$ ipython --no-banner

In [1]: import numpy as np

In [2]: np.set_printoptions(precision=1, suppress=True, linewidth=160, floatmode="fixed")

In [3]: E = np.loadtxt("arr.csv", delimiter=",")

In [4]: E
Out[4]: 
array([[-41.0,  36.6,  -2.6,  -0.7,   6.6,  -1.3],
       [-42.1,  36.7,  -1.5,  -1.1,   4.8,  -0.7],
       [-42.9,  37.1,  -1.8,  -0.1,   7.1,  -3.0],
       [-27.0, -31.5,  33.1,  -9.7,   7.5,  42.5],
       [ 42.1,   1.3,  16.8, -26.2,  36.4,  -2.8],
       [ 41.1,   1.5,  15.7, -24.1,  37.4,  -1.5],
       [ 40.9,   1.7,  14.5, -23.7,  35.5,  -0.4],
       [ 42.2,  -0.2,  14.7, -24.5,  37.2,  -0.8],
       [-26.1, -32.8,  32.6,  -9.6,   7.9,  42.8],
       [-25.1, -31.9,  33.9,  -8.6,   8.2,  42.7],
       [ 42.0,   2.5,  15.1, -23.9,  35.3,  -2.4],
       [-42.3,  35.8,  -1.8,  -1.3,   6.0,  -2.6],
       [-41.5,  36.9,  -3.8,  -1.7,   4.3,  -0.8],
       [-44.1,  35.4,  -2.1,  -0.9,   5.5,  -2.8],
       [-25.4, -30.9,  36.3,  -9.8,   7.7,  41.8],
       [ 42.9,   2.2,  15.7, -24.1,  38.1,  -1.3],
       [-26.3, -32.6,  33.5,  -9.7,   8.6,  41.9],
       [ 42.5,   2.3,  16.7, -24.1,  34.8,  -4.1],
       [-24.8, -33.1,  34.4,  -8.0,   7.6,  42.5],
       [ 42.4,   3.9,  15.5, -24.1,  35.7,  -1.4],
       [-42.0,  35.1,  -1.5,  -0.8,   7.6,  -2.8],
       [-42.0,  36.5,  -2.2,  -2.1,   6.9,  -1.8],
       [-24.3, -32.9,  33.2, -11.9,   8.9,  42.6],
       [ 43.2,   2.6,  16.7, -24.3,  36.3,   0.0],
       [ 42.1,   2.5,  15.8, -24.5,  34.9,  -0.4],
       [-26.9, -31.6,  33.5,  -7.5,   6.8,  40.5],
       [-27.0, -32.1,  32.5,  -8.4,   8.4,  42.5],
       [ 42.0,   2.3,  17.1, -22.7,  37.6,  -4.5],
       [-42.0,  36.9,  -1.0,  -1.5,   5.7,  -2.1],
       [ 41.5,   1.7,  16.3, -26.2,  36.7,  -1.4],
       [ 43.1,   1.0,  15.3, -25.7,  36.5,  -2.2]])

In [5]: P = E @ np.linalg.solve(E.T @ E, E.T)

In [6]: round(float(np.trace(P)), 1)
Out[6]: 6.0

In [7]: np.round(np.linalg.eigvalsh(P), 1) + 0
Out[7]: 
array([0.0, 0.0, 0.0, 0.0, 0.0, 0.0, 0.0, 0.0, 0.0, 0.0, 0.0, 0.0, 0.0, 0.0, 0.0, 0.0, 0.0, 0.0, 0.0, 0.0, 0.0, 0.0, 0.0, 0.0, 0.0, 1.0, 1.0, 1.0, 1.0, 1.0,
       1.0])

In [8]: Z = np.array([[3, 3, 1, 2, 0]])

In [9]: rng = np.random.default_rng(13)

In [10]: X = rng.normal(size=(32, 1)) @ Z + np.array([-3, -4, 0, 5, 3])

In [11]: X.round(1) + 0
Out[11]: 
array([[  2.5,   1.5,   1.8,   8.7,   3.0],
       [-12.2, -13.2,  -3.1,  -1.2,   3.0],
       [ -0.1,  -1.1,   1.0,   6.9,   3.0],
       [ -2.8,  -3.8,   0.1,   5.1,   3.0],
       [  1.0,   0.0,   1.3,   7.6,   3.0],
       [ -1.8,  -2.8,   0.4,   5.8,   3.0],
       [  2.5,   1.5,   1.8,   8.7,   3.0],
       [ -2.9,  -3.9,   0.0,   5.1,   3.0],
       [ -4.5,  -5.5,  -0.5,   4.0,   3.0],
       [ -1.3,  -2.3,   0.6,   6.2,   3.0],
       [ -1.7,  -2.7,   0.4,   5.9,   3.0],
       [ -4.1,  -5.1,  -0.4,   4.3,   3.0],
       [ -3.7,  -4.7,  -0.2,   4.5,   3.0],
       [ -0.8,  -1.8,   0.7,   6.4,   3.0],
       [ -0.9,  -1.9,   0.7,   6.4,   3.0],
       [ -4.5,  -5.5,  -0.5,   4.0,   3.0],
       [ -4.1,  -5.1,  -0.4,   4.3,   3.0],
       [ -8.4,  -9.4,  -1.8,   1.4,   3.0],
       [  2.0,   1.0,   1.7,   8.4,   3.0],
       [ -3.7,  -4.7,  -0.2,   4.6,   3.0],
       [  1.0,   0.0,   1.3,   7.7,   3.0],
       [ -1.7,  -2.7,   0.4,   5.8,   3.0],
       [  2.8,   1.8,   1.9,   8.9,   3.0],
       [  1.6,   0.6,   1.5,   8.1,   3.0],
       [ -2.0,  -3.0,   0.3,   5.6,   3.0],
       [  1.4,   0.4,   1.5,   8.0,   3.0],
       [ -5.9,  -6.9,  -1.0,   3.1,   3.0],
       [  0.8,  -0.2,   1.3,   7.5,   3.0],
       [ -7.4,  -8.4,  -1.5,   2.0,   3.0],
       [ -2.0,  -3.0,   0.3,   5.7,   3.0],
       [  0.2,  -0.8,   1.1,   7.1,   3.0],
       [ -2.3,  -3.3,   0.2,   5.4,   3.0]])

In [12]: left, s, Vt = np.linalg.svd(X)

In [13]: V = Vt[:(s > 1e-8).sum()]

In [14]: x0 = X[15] + 5 * X[8] + rng.integers(2) * np.eye(5)[4]

In [15]: x0
Out[15]: array([-27.2, -33.2,  -3.1,  23.8,  18.0])

In [16]: round(float(np.linalg.norm(x0 - V.T @ V @ x0)), 1)
Out[16]: 0.0

In [17]: np.allclose(V.T @ V @ x0, x0)
Out[17]: True

In [18]: np.round(np.diag(V.T @ V), 1) + 0
Out[18]: array([0.4, 0.5, 0.0, 0.8, 0.2])

In [19]: left, s, Vt = np.linalg.svd(X)

In [20]: print(np.argmax(s[:-1] / (s[1:] + 1e-6)) + 1)
2

In [21]: s.round(1) + 0
Out[21]: array([41.8, 30.1,  0.0,  0.0,  0.0])

In [22]: other = left[:, :2] @ np.diag(s[:2]) @ Vt[:2]

In [23]: print(np.linalg.matrix_rank(X, rtol=0.05))
2

In [24]: np.linalg.matrix_rank(other)
Out[24]: np.int64(2)

In [25]: np.round(np.linalg.norm(X - other) / np.linalg.norm(X), 1)
Out[25]: np.float64(0.0)

In [26]: print(np.round(np.linalg.norm(X, 2), 1))
41.8

In [27]: np.linalg.norm(X, axis=0)
Out[27]: array([22.0, 25.4,  6.6, 34.6, 17.0])

In [28]: round(float(np.linalg.norm(X, 1)), 1), round(float(np.linalg.norm(X, np.inf)), 1)
Out[28]: (184.2, 32.7)

In [29]: f, r1 = X[0], X[8]

In [30]: print(round(f @ r1, 1))
22.9

In [31]: pr = (f @ r1) / (f @ f) * f

In [32]: print(np.round((r1 - pr) @ f, 1))
0.0

In [33]: np.outer(f, r1)
Out[33]: 
array([[-11.3, -13.8,  -1.3,   9.8,   7.4],
       [ -6.7,  -8.2,  -0.8,   5.9,   4.4],
       [ -8.3, -10.1,  -0.9,   7.2,   5.5],
       [-39.4, -48.0,  -4.5,  34.3,  26.0],
       [-13.6, -16.6,  -1.5,  11.9,   9.0]])

In [34]: print(np.round(np.linalg.norm(f + r1) ** 2 + np.linalg.norm(f - r1) ** 2, 1))
344.1

In [35]: np.linalg.matrix_rank(np.outer(f, r1))
Out[35]: np.int64(1)

In [36]: W0 = np.load("sample7.npy")

In [37]: W0
Out[37]: 
array([[-1,  1, -1, -1,  1,  1],
       [ 2,  1,  0,  1, -2,  0],
       [ 1, -1,  0,  1,  0, -1],
       [-2, -2,  1, -2,  2,  2],
       [-1,  1,  2, -1,  1, -2],
       [ 1, -1, -2,  2,  0,  0],
       [-1,  2, -1,  0,  0,  2],
       [ 9,  6, -1,  4, -9,  1]])

In [38]: # row 7 is much longer than the rest

In [39]: other = np.c_[W0[:, :1] @ np.array([[4]]), np.array([3, 2, 2, 1, 3, -2, -3, 2])]

In [40]: other
Out[40]: 
array([[-4,  3],
       [ 8,  2],
       [ 4,  2],
       [-8,  1],
       [-4,  3],
       [ 4, -2],
       [-4, -3],
       [36,  2]])

In [41]: print(np.linalg.matrix_rank(np.c_[W0, other]))
7

In [42]: np.linalg.matrix_rank(other)
Out[42]: np.int64(2)

In [43]: np.round(np.linalg.lstsq(W0, other[:, 0])[0], 1) + 0
Out[43]: array([4.0, 0.0, 0.0, 0.0, 0.0, 0.0])

In [44]: P = W0 @ np.linalg.solve(W0.T @ W0, W0.T)

In [45]: np.round(np.linalg.eigvalsh(P), 1) + 0
Out[45]: array([0.0, 0.0, 1.0, 1.0, 1.0, 1.0, 1.0, 1.0])

In [46]: P.round(1) + 0
Out[46]: 
array([[ 1.0, -0.2, -0.1,  0.0,  0.0,  0.1,  0.0,  0.0],
       [-0.2,  0.1,  0.0,  0.0,  0.0,  0.0,  0.0,  0.2],
       [-0.1,  0.0,  0.5,  0.1,  0.2,  0.4, -0.2,  0.0],
       [ 0.0,  0.0,  0.1,  1.0, -0.1, -0.1,  0.0,  0.0],
       [ 0.0,  0.0,  0.2, -0.1,  0.9, -0.2,  0.1,  0.0],
       [ 0.1,  0.0,  0.4, -0.1, -0.2,  0.7,  0.1,  0.0],
       [ 0.0,  0.0, -0.2,  0.0,  0.1,  0.1,  1.0,  0.0],
       [ 0.0,  0.2,  0.0,  0.0,  0.0,  0.0,  0.0,  1.0]])

In [47]: np.diag(P)
Out[47]: array([1.0, 0.1, 0.5, 1.0, 0.9, 0.7, 1.0, 1.0])

In [48]: np.round(P @ W0[:, 2], 1) + 0
Out[48]: array([-1.0,  0.0,  0.0,  1.0,  2.0, -2.0, -1.0, -1.0])

In [49]: w, V = np.linalg.eigh(P)

In [50]: x0 = np.array([3, 2, 3, 0, 1, 1, 0, 2])

In [51]: print(np.round(V * np.maximum(w, 0) @ V.T, 1) + 0)
[[ 1.0 -0.2 -0.1  0.0  0.0  0.1  0.0  0.0]
 [-0.2  0.1  0.0  0.0  0.0  0.0  0.0  0.2]
 [-0.1  0.0  0.5  0.1  0.2  0.4 -0.2  0.0]
 [ 0.0  0.0  0.1  1.0 -0.1 -0.1  0.0  0.0]
 [ 0.0  0.0  0.2 -0.1  0.9 -0.2  0.1  0.0]
 [ 0.1  0.0  0.4 -0.1 -0.2  0.7  0.1  0.0]
 [ 0.0  0.0 -0.2  0.0  0.1  0.1  1.0  0.0]
 [ 0.0  0.2  0.0  0.0  0.0  0.0  0.0  1.0]]

In [52]: np.round(np.abs(P).sum(axis=1).max(), 1), round(float(np.abs(w).max()), 1)
Out[52]: (np.float64(1.6), 1.0)

In [53]: round(float(x0 @ P @ x0 / (x0 @ x0)), 1), np.round(w[0], 1), np.round(w[-1], 1)
Out[53]: (0.8, np.float64(0.0), np.float64(1.0))

In [54]: A = np.load("mat.npy")

In [55]: A.round(1) + 0
Out[55]: 
array([[  2.1, -26.1, -31.8,  -0.3,  17.3, -28.2],
       [  2.2, -25.0, -30.5,  -0.4,  16.8, -27.2],
       [  2.3, -24.3, -29.7,  -0.5,  16.6, -26.6],
       [  2.3, -24.1, -29.4,  -0.6,  16.5, -26.4],
       [  2.6, -15.1, -18.7,  -1.6,  12.6, -17.8],
       [  1.8,  -3.0,  -3.7,  -1.9,   5.1,  -4.8],
       [  1.8,  -2.8,  -3.5,  -1.9,   5.0,  -4.6],
       [  1.4,  -1.7,  -2.0,  -1.6,   3.7,  -3.1],
       [  1.3,  -1.4,  -1.7,  -1.5,   3.5,  -2.7],
       [  1.0,  -0.8,  -0.9,  -1.3,   2.6,  -1.8],
       [ -0.1,   0.0,  -0.1,   0.2,  -0.3,   0.1],
       [ -0.1,   0.0,  -0.6,   0.5,  -0.7,   0.1],
       [  0.0,   0.0,  -0.7,   0.6,  -0.7,   0.0],
       [  4.1,   4.7,   0.1,  -1.2,   1.1,   0.6],
       [  4.2,   4.9,   0.2,  -1.3,   1.2,   0.6],
       [  4.3,   4.9,   0.2,  -1.3,   1.2,   0.6],
       [  5.1,   6.0,   0.8,  -1.8,   1.6,   0.9],
       [ 11.6,  16.0,   7.2,  -6.2,   4.8,   4.4]])

In [56]: # rows and columns are dependent

In [57]: np.round(A @ np.linalg.pinv(A) @ A, 1) + 0
Out[57]: 
array([[  2.1, -26.1, -31.8,  -0.3,  17.3, -28.2],
       [  2.2, -25.0, -30.5,  -0.4,  16.8, -27.2],
       [  2.3, -24.3, -29.7,  -0.5,  16.6, -26.6],
       [  2.3, -24.1, -29.4,  -0.6,  16.5, -26.4],
       [  2.6, -15.1, -18.7,  -1.6,  12.6, -17.8],
       [  1.8,  -3.0,  -3.7,  -1.9,   5.1,  -4.8],
       [  1.8,  -2.8,  -3.5,  -1.9,   5.0,  -4.6],
       [  1.4,  -1.7,  -2.0,  -1.6,   3.7,  -3.1],
       [  1.3,  -1.4,  -1.7,  -1.5,   3.5,  -2.7],
       [  1.0,  -0.8,  -0.9,  -1.3,   2.6,  -1.8],
       [ -0.1,   0.0,  -0.1,   0.2,  -0.3,   0.1],
       [ -0.1,   0.0,  -0.6,   0.5,  -0.7,   0.1],
       [  0.0,   0.0,  -0.7,   0.6,  -0.7,   0.0],
       [  4.1,   4.7,   0.1,  -1.2,   1.1,   0.6],
       [  4.2,   4.9,   0.2,  -1.3,   1.2,   0.6],
       [  4.3,   4.9,   0.2,  -1.3,   1.2,   0.6],
       [  5.1,   6.0,   0.8,  -1.8,   1.6,   0.9],
       [ 11.6,  16.0,   7.2,  -6.2,   4.8,   4.4]])

In [58]: D = np.linalg.norm(A[:, None] - A[None], axis=-1)

In [59]: print(D.mean(axis=1).argmax())
0

In [60]: np.linalg.norm(A, axis=1)
Out[60]: array([52.8, 50.8, 49.6, 49.2, 32.6,  8.9,  8.5,  5.9,  5.3,  3.8,  0.4,  1.1,  1.1,  6.4,  6.7,  6.8,  8.3, 22.8])

In [61]: rank = np.linalg.matrix_rank(A)

In [62]: rank
Out[62]: np.int64(3)

In [63]: null = np.linalg.svd(A)[2][rank:].T

In [64]: [int(np.linalg.matrix_rank(A[:, :j + 1])) for j in range(6)]
Out[64]: [1, 2, 3, 3, 3, 3]

In [65]: [int(np.linalg.matrix_rank(np.delete(A, i, axis=0))) for i in range(18)]
Out[65]: [3, 3, 3, 3, 3, 3, 3, 3, 3, 3, 3, 3, 3, 3, 3, 3, 3, 3]

In [66]: print([int(np.linalg.matrix_rank(A[:i])) for i in range(1, len(A) + 1)])
[1, 2, 3, 3, 3, 3, 3, 3, 3, 3, 3, 3, 3, 3, 3, 3, 3, 3]

In [67]: np.allclose(A @ null, 0)
Out[67]: True

In [68]: np.linalg.matrix_rank(A.T @ A), np.linalg.matrix_rank(A @ A.T)
Out[68]: (np.int64(3), np.int64(3))

In [69]: Xs = A - A.mean(axis=0)

In [70]: left, s, Vt = np.linalg.svd(Xs, full_matrices=False)

In [71]: print((np.sign(left[:, 0]) == np.sign(left[0, 0])).astype(int))
[1 1 1 1 1 0 0 0 0 0 0 0 0 0 0 0 0 0]

In [72]: np.round((s ** 2).sum() ** 2 / (s ** 4).sum(), 1)
Out[72]: np.float64(1.1)

In [73]: np.linalg.matrix_rank(Xs)
Out[73]: np.int64(3)

In [74]: s.round(1) + 0
Out[74]: array([92.4, 16.6,  5.4,  0.0,  0.0,  0.0])

In [75]: other = np.array([[0, 2, -1, -3, 0, -2, 0, 2],
    ...:     [-1, 1, -2, -3, -3, 2, -1, 2],
    ...:     [-1, 0, 0, 1, 2, -2, 3, -3],
    ...:     [-3, 0, -3, 3, 3, -3, 3, 0],
    ...:     [3, 3, -2, -3, 1, -2, -2, 1],
    ...:     [1, -1, 2, -2, 2, -2, 1, 2],
    ...:     [-2, -2, 3, 1, -1, 3, 3, 1],
    ...:     [-2, 0, 3, 2, -2, 2, -1, 2]])

In [76]: m1 = np.triu(other)

In [77]: m1
Out[77]: 
array([[ 0,  2, -1, -3,  0, -2,  0,  2],
       [ 0,  1, -2, -3, -3,  2, -1,  2],
       [ 0,  0,  0,  1,  2, -2,  3, -3],
       [ 0,  0,  0,  3,  3, -3,  3,  0],
       [ 0,  0,  0,  0,  1, -2, -2,  1],
       [ 0,  0,  0,  0,  0, -2,  1,  2],
       [ 0,  0,  0,  0,  0,  0,  3,  1],
       [ 0,  0,  0,  0,  0,  0,  0,  2]])

In [78]: np.linalg.matrix_rank(m1, rtol=0.1)
Out[78]: np.int64(6)

In [79]: np.linalg.cond(m1) > 100
Out[79]: np.True_

In [80]: round(np.linalg.norm(m1, 2) / np.linalg.norm(m1), 1)
Out[80]: np.float64(0.8)
